>>> import numpy as np
>>> from numpy import linalg as LA
>>> np.set_printoptions(precision=3, suppress=True, linewidth=120)
>>> M = np.load("x.npy")
>>> print(M)
[[ 2  3  2  3]
 [ 2  3  2  3]
 [-2 -3 -2 -3]
 [-2 -3 -2 -3]]
>>> left, sv, Vh = LA.svd(M)
>>> vecs = Vh[:(sv > 1e-8).sum()]
>>> rng = np.random.default_rng(604553)
>>> x0 = M[0] + 3 * M[2] + rng.integers(2) * np.eye(4)[2]
>>> print(x0)
[-4. -6. -3. -6.]
>>> print(vecs.T @ vecs)
[[0.154 0.231 0.154 0.231]
 [0.231 0.346 0.231 0.346]
 [0.154 0.231 0.154 0.231]
 [0.231 0.346 0.231 0.346]]
>>> print(np.allclose(vecs.T @ vecs @ x0, x0))
False
>>> print(np.diag(vecs.T @ vecs))
[0.154 0.346 0.154 0.346]
>>> print(np.round(LA.norm(x0 - vecs.T @ vecs @ x0), 3))
0.92
>>> print(LA.matrix_rank(np.vstack([M, x0])))
2
>>> r0 = np.array([4, 4])
>>> print(np.polyval(r0, M[1]))
[12 16 12 16]
>>> print(np.convolve(M[1], r0))
[ 8 20 20 20 12]
>>> print(np.array([np.convolve(row, r0, "same") for row in M]))
[[  8  20  20  20]
 [  8  20  20  20]
 [ -8 -20 -20 -20]
 [ -8 -20 -20 -20]]
>>> r0, v = M[2], M[1]
>>> print(r0 @ v)
-26
>>> print(r0 @ r0)
26
>>> pr = (r0 @ v) / (r0 @ r0) * r0
>>> print((v - pr) @ r0)
0.0
>>> print(LA.matrix_rank(np.outer(r0, v)))
1
>>> left, sv, Vh = LA.svd(M, full_matrices=False)
>>> print(sv.round(3) + 0)
[10.198  0.     0.     0.   ]
>>> print(np.round(left.T @ M @ Vh.T, 3) + 0)
[[10.198  0.     0.     0.   ]
 [ 0.     0.     0.     0.   ]
 [ 0.     0.     0.     0.   ]
 [ 0.     0.     0.     0.   ]]
>>> print(np.abs(left[:, 0]).round(6).argmax())
0
>>> print(round(np.sqrt((sv ** 2).sum()), 3), round(float(LA.norm(M)), 3))
10.198 10.198
>>> print(np.allclose(left * sv @ Vh, M))
True
>>> print(np.round(sv / sv[0], 3) + 0)
[1. 0. 0. 0.]
>>> print((sv > 1e-8).sum())
1
>>> Y = M + rng.integers(-2, 3, (4, 1)) @ rng.integers(-2, 3, (1, 4))
>>> print(Y)
[[ 2  3  2  3]
 [ 2 -1 -2  3]
 [-2 -3 -2 -3]
 [-2 -1  0 -3]]
>>> print(LA.matrix_rank(Y - M, tol=1e-8))
1
>>> print(np.round(LA.svd(Y - M, compute_uv=False), 3) + 0)
[6.325 0.    0.    0.   ]
>>> F = np.array([[0, 4, 5, 1], [2, 5, 5, 2], [0, 1, 4, 0], [3, 0, 3, 5], [3, 2, 0, 1]])
>>> print(F)
[[0 4 5 1]
 [2 5 5 2]
 [0 1 4 0]
 [3 0 3 5]
 [3 2 0 1]]
>>> x0 = np.array([-3, 2, 3, -1])
>>> y = F @ x0
>>> print(np.round(LA.pinv(F) @ F, 3) + 0)
[[1. 0. 0. 0.]
 [0. 1. 0. 0.]
 [0. 0. 1. 0.]
 [0. 0. 0. 1.]]
>>> print(LA.solve(F.T @ F, F.T @ y))
[-3.  2.  3. -1.]
>>> print(y)
[22 17 14 -5 -6]
>>> y = y + 0.02 * rng.normal(size=5)
>>> print(y)
[22.014 16.974 13.974 -4.982 -5.987]
>>> coef, *_ = LA.lstsq(F, y)
>>> print(coef.round())
[-3.  2.  3. -1.]
>>> print(round(float(LA.norm(y - F @ coef)), 3))
0.033
>>> print(coef)
[-3.007  2.005  2.992 -0.988]
>>> print(np.round(F.T @ (y - F @ coef), 3) + 0)
[0. 0. 0. 0.]
>>> r0 = np.array([-1, -8])
>>> print(np.correlate(F[1], F[3], "full"))
[10 31 40 31 21 15  6]
>>> print(np.polyval(r0, F[1]))
[-10 -13 -13 -10]
>>> print(np.cross(F[1, :3], F[3, :3]))
[ 15   9 -15]
>>> x0 = np.array([0, 0, 0, 2])
>>> y = F @ x0
>>> coef, lr = np.zeros(4), 1 / LA.norm(F, 2) ** 2
>>> for i in range(300):
...     coef -= lr * F.T @ (F @ coef - y)
...     if i % 50 == 0: print(i, round(LA.norm(F @ coef - y), 3))
... 
0 6.033
50 0.824
100 0.481
150 0.281
200 0.164
250 0.096
>>> print(round(LA.cond(F), 3))
9.662
>>> print(coef)
[ 0.03  -0.018  0.016  1.972]
>>> Y = np.array([[2, 0], [3, 1], [3, 1], [1, 2]])
>>> print(LA.matrix_rank(np.vstack([F, Y.T])))
4
>>> print(np.einsum("ik,kj->ji", F, Y))
[[28 36 15 20 13]
 [11 14  5 13  4]]
>>> print(Y.T @ F.T)
[[28 36 15 20 13]
 [11 14  5 13  4]]
>>> print(np.einsum("ij->j", F))
[ 8 12 17  9]
>>> Y = np.c_[F[:, :1] @ np.array([[1]]), np.array([-1, -3, -2, 1, -2])]
>>> print(Y)
[[ 0 -1]
 [ 2 -3]
 [ 0 -2]
 [ 3  1]
 [ 3 -2]]
>>> print(LA.matrix_rank(np.c_[F, Y]))
5
>>> print(LA.norm(LA.qr(F)[0].T @ Y, axis=0) ** 2 / ((Y ** 2).sum(axis=0) + 1e-12))
[1.    0.976]
>>> print(np.round(LA.lstsq(F, Y[:, 0])[0], 3) + 0)
[1. 0. 0. 0.]
>>> print(np.round(LA.norm(Y - F @ LA.lstsq(F, Y)[0], axis=0), 3) + 0)
[0.    0.682]
>>> z = rng.integers(0, 2, 6)
>>> data = np.array([[-3, 3, -2, 0, -1, -2],
...     [0, 3, -2, -2, 1, -2],
...     [1, 2, -1, -1, -2, 2],
...     [0, -3, 0, 1, 1, 2],
...     [-3, 1, -2, 0, 3, -3],
...     [-1, -3, 3, 3, 1, -3]]) * (z[:, None] == z)
>>> print(data)
[[-3  0 -2  0  0  0]
 [ 0  3  0 -2  1 -2]
 [ 1  0 -1  0  0  0]
 [ 0 -3  0  1  1  2]
 [ 0  1  0  0  3 -3]
 [ 0 -3  0  3  1 -3]]
>>> Y = data / np.sqrt((data ** 2).mean(axis=1, keepdims=True))
>>> print(LA.matrix_rank(Y) == LA.matrix_rank(data))
True
>>> print(LA.norm(Y, axis=1))
[2.449 2.449 2.449 2.449 2.449 2.449]
>>> print(Y[5])
[ 0.    -1.389  0.     1.389  0.463 -1.389]
>>> O, R = LA.qr(data)
>>> print(np.round(abs(R[0, 0]), 3), round(LA.norm(data[:, 0]), 3))
3.162 3.162
>>> print(R.round(3) + 0)
[[ 3.162  0.     1.581  0.     0.     0.   ]
 [ 0.    -5.292  0.     3.402  0.     1.134]
 [ 0.     0.    -1.581  0.     0.     0.   ]
 [ 0.     0.     0.     1.558  1.283 -4.4  ]
 [ 0.     0.     0.     0.    -3.218  1.974]
 [ 0.     0.     0.     0.     0.    -1.206]]
>>> print(np.round(O.T @ O, 3) + 0)
[[1. 0. 0. 0. 0. 0.]
 [0. 1. 0. 0. 0. 0.]
 [0. 0. 1. 0. 0. 0.]
 [0. 0. 0. 1. 0. 0.]
 [0. 0. 0. 0. 1. 0.]
 [0. 0. 0. 0. 0. 1.]]
>>> print((data != 0).astype(int))
[[1 0 1 0 0 0]
 [0 1 0 1 1 1]
 [1 0 1 0 0 0]
 [0 1 0 1 1 1]
 [0 1 0 0 1 1]
 [0 1 0 1 1 1]]
>>> blk = np.stack([data, 2 * data, data[::-1]])
>>> print(np.einsum("bij,cij->bc", blk, blk))
[[ 95 190  24]
 [190 380  48]
 [ 24  48  95]]
>>> print(LA.matrix_rank(blk.reshape(3, -1)))
2
>>> print(LA.matrix_rank(blk))
[6 6 6]
>>> print((blk @ data.T).shape)
(3, 6, 6)
>>> print(LA.det(blk))
[  160. 10240.  -160.]
>>> print(LA.norm(blk, axis=(1, 2)))
[ 9.747 19.494  9.747]
>>> print(blk.shape)
(3, 6, 6)
>>> print(blk.sum(axis=0))
[[ -9  -3  -6   3   1  -3]
 [  0  10   0  -6   6  -9]
 [  3  -3  -3   1   1   2]
 [  1  -9  -1   3   3   6]
 [  0   6   0  -2  10 -11]
 [ -3  -9  -2   9   3  -9]]
